% ipython --no-banner

In [1]: import numpy as np

In [2]: np.set_printoptions(suppress=True, linewidth=200)

In [3]: data = np.load("dump.npy")

In [4]: data
Out[4]: 
array([[13,  9,  0],
       [ 0,  0,  0],
       [ 1,  1,  0],
       [ 0,  0,  3],
       [ 9,  5,  0],
       [ 3,  1,  0],
       [ 9,  5,  0],
       [ 1,  0,  1],
       [ 0,  0,  3],
       [ 8,  5,  0],
       [ 0,  0,  3],
       [ 5,  1,  3],
       [ 0,  0,  0],
       [ 5,  3,  0],
       [ 7,  3,  1],
       [11,  7,  0],
       [11,  7,  0],
       [ 0,  0,  1],
       [ 0,  0,  0],
       [ 0,  0,  3],
       [ 2,  1,  0],
       [ 0,  0,  1],
       [ 9,  5,  0],
       [ 8,  5,  0],
       [ 4,  1,  1],
       [ 0,  0,  0],
       [ 0,  0,  0],
       [ 2,  1,  0],
       [11,  7,  0],
       [ 9,  5,  0]])

In [5]: Xs = data - data.mean(axis=0)

In [6]: U, sig, Vh = np.linalg.svd(Xs, full_matrices=False)

In [7]: sig.round(1)
Out[7]: array([28.3,  5.5,  2.6])

In [8]: print(np.abs(U[:, 0]).argmax())
0

In [9]: np.searchsorted(np.cumsum(sig ** 2) / (sig ** 2).sum(), 0.9) + 1
Out[9]: np.int64(1)

In [10]: np.round(Xs.mean(axis=0), 1) + 0
Out[10]: array([0., 0., 0.])

In [11]: data @ data
Traceback (most recent call last):
  Cell In[11], line 1
    data @ data
ValueError: matmul: Input operand 1 has a mismatch in its core dimension 0, with gufunc signature (n?,k),(k,m?)->(n?,m?) (size 30 is different from 3)


In [12]: G = data.T @ data

In [13]: np.trace(G), (data ** 2).sum()
Out[13]: (np.int64(1570), np.int64(1570))

In [14]: np.allclose(G, G.T)
Out[14]: True

In [15]: print(np.round(np.linalg.eigvalsh(G)[::-1], 1))
[1512.2   50.9    6.9]

In [16]: W2 = data[[26, 21]].astype(float)

In [17]: for _ in range(5):
    ...:     lab = np.linalg.norm(data[:, None] - W2, axis=-1).argmin(axis=1)
    ...:     W2 = np.array([data[lab == j].mean(axis=0) for j in range(2)])
    ...: 

In [18]: lab
Out[18]: array([0, 1, 1, 1, 0, 1, 0, 1, 1, 0, 1, 1, 1, 0, 0, 0, 0, 1, 1, 1, 1, 1, 0, 0, 1, 1, 1, 1, 0, 0])

In [19]: np.bincount(lab)
Out[19]: array([12, 18])

In [20]: np.round(W2[1] - W2[0], 1)
Out[20]: array([-8.2, -5.2,  1. ])

In [21]: W2.round(1)
Out[21]: 
array([[9.2, 5.5, 0.1],
       [1. , 0.3, 1.1]])

In [22]: P = data @ np.linalg.solve(data.T @ data, data.T)

In [23]: np.round(P @ data[:, 0], 1) + 0
Out[23]: array([13.,  0.,  1.,  0.,  9.,  3.,  9.,  1.,  0.,  8.,  0.,  5.,  0.,  5.,  7., 11., 11.,  0.,  0.,  0.,  2.,  0.,  9.,  8.,  4.,  0.,  0.,  2., 11.,  9.])

In [24]: print(np.linalg.matrix_rank(np.eye(30) - P))
27

In [25]: print(np.allclose(P @ P, P))
True

In [26]: np.round(np.diag(P), 1) + 0
Out[26]: array([0.3, 0. , 0. , 0.2, 0.1, 0.1, 0.1, 0. , 0.2, 0.1, 0.2, 0.4, 0. , 0. , 0.2, 0.1, 0.1, 0. , 0. , 0.2, 0. , 0. , 0.1, 0.1, 0.2, 0. , 0. , 0. , 0.1, 0.1])

In [27]: G = np.cov(data, rowvar=False)

In [28]: G.shape
Out[28]: (3, 3)

In [29]: np.round(np.polyfit(data[:, 0], data[:, 2], 1), 1)
Out[29]: array([-0.1,  1.1])

In [30]: np.round(data.std(axis=0), 1)
Out[30]: array([4.4, 2.8, 1.1])

In [31]: J = np.loadtxt("run8.csv", delimiter=",")

In [32]: J
Out[32]: 
array([[ 2.,  1.,  2.,  1.,  2.,  1.],
       [ 0., -1.,  0., -1.,  0., -1.],
       [-1., -2., -1., -2., -1., -2.],
       [ 2.,  1.,  2.,  1.,  2.,  1.],
       [ 0., -1.,  0., -1.,  0., -1.],
       [-1., -2., -1., -2., -1., -2.]])

In [33]: def softmax(z):
    ...:     e = np.exp(z - z.max(axis=-1, keepdims=True))
    ...:     return e / e.sum(axis=-1, keepdims=True)
    ...: 

In [34]: np.round(softmax(J[5]), 1)
Out[34]: array([0.2, 0.1, 0.2, 0.1, 0.2, 0.1])

In [35]: np.round(softmax(J[5] + 2), 1)
Out[35]: array([0.2, 0.1, 0.2, 0.1, 0.2, 0.1])

In [36]: softmax(J).sum(axis=1)
Out[36]: array([1., 1., 1., 1., 1., 1.])

In [37]: scores = J @ J.T / np.sqrt(6)

In [38]: softmax(scores).round(6).argmax(axis=1)
Out[38]: array([0, 2, 2, 0, 2, 2])

In [39]: np.round(softmax(scores)[5] @ J, 1)
Out[39]: array([-1., -2., -1., -2., -1., -2.])

In [40]: np.round(softmax(scores + np.triu(np.full(scores.shape, -np.inf), 1)), 1) + 0
Out[40]: 
array([[1. , 0. , 0. , 0. , 0. , 0. ],
       [0.1, 0.9, 0. , 0. , 0. , 0. ],
       [0. , 0. , 1. , 0. , 0. , 0. ],
       [0.5, 0. , 0. , 0.5, 0. , 0. ],
       [0. , 0.2, 0.6, 0. , 0.2, 0. ],
       [0. , 0. , 0.5, 0. , 0. , 0.5]])

In [41]: print(np.round(np.abs(np.linalg.eigvals(J)).max(), 1))
1.0

In [42]: np.allclose(J @ J.T, J.T @ J)
Out[42]: False

In [43]: np.linalg.determinant(J)
Traceback (most recent call last):
  Cell In[43], line 1
    np.linalg.determinant(J)
AttributeError: module 'numpy.linalg' has no attribute 'determinant'


In [44]: J @ J
Out[44]: 
array([[ 3., -6.,  3., -6.,  3., -6.],
       [-1.,  2., -1.,  2., -1.,  2.],
       [-3.,  6., -3.,  6., -3.,  6.],
       [ 3., -6.,  3., -6.,  3., -6.],
       [-1.,  2., -1.,  2., -1.,  2.],
       [-3.,  6., -3.,  6., -3.,  6.]])

In [45]: np.trace(J)
Out[45]: np.float64(-1.0)

In [46]: np.round(np.linalg.matrix_power(J, 4), 1)
Out[46]: 
array([[ 3., -6.,  3., -6.,  3., -6.],
       [-1.,  2., -1.,  2., -1.,  2.],
       [-3.,  6., -3.,  6., -3.,  6.],
       [ 3., -6.,  3., -6.,  3., -6.],
       [-1.,  2., -1.,  2., -1.,  2.],
       [-3.,  6., -3.,  6., -3.,  6.]])

In [47]: np.round(np.sort(np.abs(np.linalg.eigvals(J))), 1) + 0
Out[47]: array([0., 0., 0., 0., 0., 1.])

In [48]: (J + J.T) / 2
Out[48]: 
array([[ 2. ,  0.5,  0.5,  1.5,  1. ,  0. ],
       [ 0.5, -1. , -1. ,  0. , -0.5, -1.5],
       [ 0.5, -1. , -1. ,  0. , -0.5, -1.5],
       [ 1.5,  0. ,  0. ,  1. ,  0.5, -0.5],
       [ 1. , -0.5, -0.5,  0.5,  0. , -1. ],
       [ 0. , -1.5, -1.5, -0.5, -1. , -2. ]])

In [49]: rank = np.linalg.matrix_rank(J)

In [50]: print(rank)
2

In [51]: N = np.linalg.svd(J)[2][rank:].T

In [52]: N.shape
Out[52]: (6, 4)

In [53]: np.linalg.matrix_rank(J.T @ J), np.linalg.matrix_rank(J @ J.T)
Out[53]: (np.int64(2), np.int64(2))

In [54]: np.allclose(J @ N, 0)
Out[54]: True

In [55]: np.round(N @ N.T, 1) + 0
Out[55]: 
array([[ 0.7,  0. , -0.3,  0. , -0.3,  0. ],
       [ 0. ,  0.7,  0. , -0.3,  0. , -0.3],
       [-0.3,  0. ,  0.7,  0. , -0.3,  0. ],
       [ 0. , -0.3,  0. ,  0.7,  0. , -0.3],
       [-0.3,  0. , -0.3,  0. ,  0.7,  0. ],
       [ 0. , -0.3,  0. , -0.3,  0. ,  0.7]])

In [56]: np.round(J @ N, 1) + 0
Out[56]: 
array([[0., 0., 0., 0.],
       [0., 0., 0., 0.],
       [0., 0., 0., 0.],
       [0., 0., 0., 0.],
       [0., 0., 0., 0.],
       [0., 0., 0., 0.]])

In [57]: [int(np.linalg.matrix_rank(np.delete(J, i, axis=0))) for i in range(6)]
Out[57]: [2, 2, 2, 2, 2, 2]

In [58]: [int(np.linalg.matrix_rank(J[:, :j + 1])) for j in range(6)]
Out[58]: [1, 2, 2, 2, 2, 2]

In [59]: U, sig, Vh = np.linalg.svd(J)

In [60]: print(np.argmax(sig[:-1] / (sig[1:] + 1e-6)) + 1)
2

In [61]: sig.round(1) + 0
Out[61]: array([7.6, 3. , 0. , 0. , 0. , 0. ])

In [62]: other = U[:, :2] @ np.diag(sig[:2]) @ Vh[:2]

In [63]: np.round(np.linalg.norm(J - other) / np.linalg.norm(J), 1)
Out[63]: np.float64(0.0)

In [64]: np.linalg.matrix_rank(other)
Out[64]: np.int64(2)

In [65]: other.round(1) + 0
Out[65]: 
array([[ 2.,  1.,  2.,  1.,  2.,  1.],
       [ 0., -1.,  0., -1.,  0., -1.],
       [-1., -2., -1., -2., -1., -2.],
       [ 2.,  1.,  2.,  1.,  2.,  1.],
       [ 0., -1.,  0., -1.,  0., -1.],
       [-1., -2., -1., -2., -1., -2.]])

In [66]: round(float(np.linalg.norm(J - other, 2)), 1), round(float(sig[2]), 1)
Out[66]: (0.0, 0.0)

In [67]: arr = np.load("x.npy")

In [68]: arr
Out[68]: 
array([[-1. ,  1.4,  1.7, -1.8],
       [-1.4,  1.2,  1.9, -1.4],
       [-1.1,  0.9,  1.7, -0.8],
       [-0.9,  0.7,  2.2, -1.6],
       [-0.7,  1.3,  2.1, -0.7],
       [-1.3,  0.3,  1.9, -1. ],
       [-1.1,  1.3,  1.7, -0.7],
       [-1. ,  1. ,  1.9, -0.5],
       [-1.9,  1.1,  2. , -2.9],
       [-2.1,  1.1,  2.5, -3.4],
       [-1.9,  0.6,  2. , -3.5],
       [-1.9,  1.1,  2.2, -3.2],
       [-1.4,  1.3,  1.9, -3.1],
       [-2.5,  0.9,  2.1, -3.1],
       [-1.7,  1.5,  2.3, -2.6],
       [-2.2,  0.8,  1.9, -3.1],
       [-2.2, -2.4,  3.1, -1. ],
       [-2.2, -2.4,  3. , -1.2],
       [-2.1, -2. ,  3. , -1.3],
       [-2.3, -1.8,  2.8, -0.8],
       [-2. , -2.2,  3.3, -1.2],
       [-2. , -1.6,  3.2, -0.8],
       [-1.8, -1.9,  2.5, -0.7],
       [-2.2, -2.2,  3.2, -1.1]])

In [69]: Xs = (arr - arr.mean(axis=0)) / arr.std(axis=0)

In [70]: np.argwhere(np.abs(Xs) > 2)
Out[70]: array([], shape=(0, 2), dtype=int64)

In [71]: Xs.std(axis=0)
Out[71]: array([1., 1., 1., 1.])

In [72]: c = np.linalg.lstsq(np.delete(Xs, 0, axis=1), Xs[:, 0])[0]

In [73]: print(np.abs(c).argmax())
0

In [74]: c.round(1)
Out[74]: array([ 0.9, -0.1,  0.8])

In [75]: np.round(1 - np.var(Xs[:, 0] - np.delete(Xs, 0, axis=1) @ c), 1)
Out[75]: np.float64(0.8)

In [76]: x = np.array([-1, 2, -3, -2, 2, 2])

In [77]: h1 = np.maximum(J @ x, 0)

In [78]: print(np.flatnonzero(h1 > 1e-9))
[]

In [79]: print(J.T @ h1)
[0. 0. 0. 0. 0. 0.]

In [80]: h1
Out[80]: array([0., 0., 0., 0., 0., 0.])

In [81]: np.maximum(J @ x, 0) - np.maximum(-J @ x, 0)
Out[81]: array([-2., -2., -2., -2., -2., -2.])

In [82]: other = arr / np.linalg.norm(arr, axis=1, keepdims=True)

In [83]: G = other @ other.T

In [84]: round(float(np.degrees(np.arccos(np.clip(G[11, 13], -1, 1)))), 1)
Out[84]: 8.0

In [85]: G[11].round(1)
Out[85]: array([1. , 0.9, 0.9, 0.9, 0.8, 0.9, 0.8, 0.8, 1. , 1. , 1. , 1. , 1. , 1. , 1. , 1. , 0.6, 0.6, 0.6, 0.6, 0.6, 0.6, 0.6, 0.6])

In [86]: other = np.c_[arr[:, :1] @ np.array([[6]]), np.array([2, 2, 0, 2, 1, 0, 2, 2, 1, 0, 0, 2, 0, 0, 0, 1, 2, 0, 0, 0, 0, 1, 0, 2])]

In [87]: other.round(1)
Out[87]: 
array([[ -6. ,   2. ],
       [ -8.4,   2. ],
       [ -6.6,   0. ],
       [ -5.4,   2. ],
       [ -4.2,   1. ],
       [ -7.8,   0. ],
       [ -6.6,   2. ],
       [ -6. ,   2. ],
       [-11.4,   1. ],
       [-12.6,   0. ],
       [-11.4,   0. ],
       [-11.4,   2. ],
       [ -8.4,   0. ],
       [-15. ,   0. ],
       [-10.2,   0. ],
       [-13.2,   1. ],
       [-13.2,   2. ],
       [-13.2,   0. ],
       [-12.6,   0. ],
       [-13.8,   0. ],
       [-12. ,   0. ],
       [-12. ,   1. ],
       [-10.8,   0. ],
       [-13.2,   2. ]])

In [88]: np.round(np.linalg.norm(np.linalg.qr(arr)[0].T @ other, axis=0) ** 2 / ((other ** 2).sum(axis=0) + 1e-12), 1)
Out[88]: array([1. , 0.6])

In [89]: np.linalg.matrix_rank(np.c_[arr, other])
Out[89]: np.int64(5)

In [90]: x = np.array([1, 5, 5, 4])

In [91]: rhs = arr @ x

In [92]: try:
    ...:     np.linalg.solve(arr, rhs)
    ...: except np.linalg.LinAlgError as e:
    ...:     print(repr(e))
    ...: 
LinAlgError('Last 2 dimensions of the array must be square')

In [93]: np.round(np.linalg.pinv(arr) @ arr, 1) + 0
Out[93]: 
array([[1., 0., 0., 0.],
       [0., 1., 0., 0.],
       [0., 0., 1., 0.],
       [0., 0., 0., 1.]])

In [94]: np.round(np.linalg.lstsq(arr, rhs)[0], 1)
Out[94]: array([1., 5., 5., 4.])

In [95]: rhs.round(1)
Out[95]: array([ 7.3,  8.5,  8.7,  7.2, 13.5,  5.7, 11.1, 11.5,  2. ,  2.3, -2.9,  1.8,  2.2,  0.1,  6.9, -1.1, -2.7, -4. , -2.3, -0.5, -1.3,  2.8, -1.6, -1.6])

In [96]: np.round(np.linalg.solve(arr.T @ arr, arr.T @ rhs), 1)
Out[96]: array([1., 5., 5., 4.])

In [97]: rng = np.random.default_rng(23763)

In [98]: rhs = rhs + 0.3 * rng.normal(size=24)

In [99]: rhs.round(1)
Out[99]: array([ 7.2,  8.3,  8.7,  7.3, 13.1,  5.6, 10.9, 11. ,  2.1,  2.6, -3.3,  1.9,  2.2,  0.2,  7.1, -0.9, -2.6, -4. , -1.8, -0.7, -2.1,  2.6, -1.7, -1.8])

In [100]: c, *_ = np.linalg.lstsq(arr, rhs)

In [101]: [round(float(np.linalg.norm(np.linalg.solve(arr.T @ arr + lam * np.eye(4), arr.T @ rhs))), 2) for lam in (0, 1, 10, 100)]
Out[101]: [8.01, 7.22, 3.98, 1.01]

In [102]: np.round(arr.T @ (rhs - arr @ c), 1) + 0
Out[102]: array([0., 0., 0., 0.])

In [103]: np.round(np.linalg.norm(rhs - arr @ c), 1)
Out[103]: np.float64(1.2)

In [104]: feats = rng.normal(size=(14, 5))

In [105]: feats = 20 * feats / np.linalg.norm(feats, axis=1, keepdims=True)

In [106]: feats.round(1) + 0
Out[106]: 
array([[ -1.3,  -2.7,  18.4,  -7.2,   0.9],
       [-11. ,   0. , -13.3,  -4.6,  -9. ],
       [ -8.2,  12.7,  -0.8,   1. , -13. ],
       [ 11. , -11.6,  -3.7,   2.7, -11.1],
       [  0. ,  15.7, -12.1,   0.4,  -2.4],
       [  1.1, -11.9,  14.3,   1.4,  -7. ],
       [-16.7,   4.1,   1. ,   9. ,   4.8],
       [  4.5,   9. ,  14.5,   9.3,  -1.2],
       [ 11.2,  -5.5,   3.4,  11.8,  -9.6],
       [ -5.6,   9.3,   6.7,   5.1,  14.6],
       [-12.9, -10.2,   8.8,   3.7,   6.2],
       [ -4.6,   9. ,  -8.3,  14.8,  -3.1],
       [-11.8,   0.6, -10.5, -12. ,  -2.4],
       [-13.3,   6.5,   1.6,  11.5,   6.8]])

In [107]: lab = arr[:, 0] > np.median(arr[:, 0])

In [108]: r0 = arr[lab].mean(axis=0) - arr[~lab].mean(axis=0)

In [109]: round((((arr - arr.mean(axis=0)) @ r0 > 0) == lab).mean(), 1)
Out[109]: np.float64(0.8)

In [110]: np.argsort(-np.abs(r0).round(6), kind="stable")
Out[110]: array([1, 0, 3, 2])

In [111]: Xs = (feats - feats.mean(axis=0)) / feats.std(axis=0)

In [112]: np.argwhere(np.abs(Xs) > 2)
Out[112]: 
array([[ 9,  4],
       [12,  3]])

In [113]: np.round(Xs.std(axis=0), 1)
Out[113]: array([1., 1., 1., 1., 1.])

In [114]: c = np.linalg.lstsq(np.delete(Xs, 4, axis=1), Xs[:, 4])[0]

In [115]: np.abs(c).argmax()
Out[115]: np.int64(0)

In [116]: round(float(1 - np.var(Xs[:, 4] - np.delete(Xs, 4, axis=1) @ c)), 1)
Out[116]: 0.5
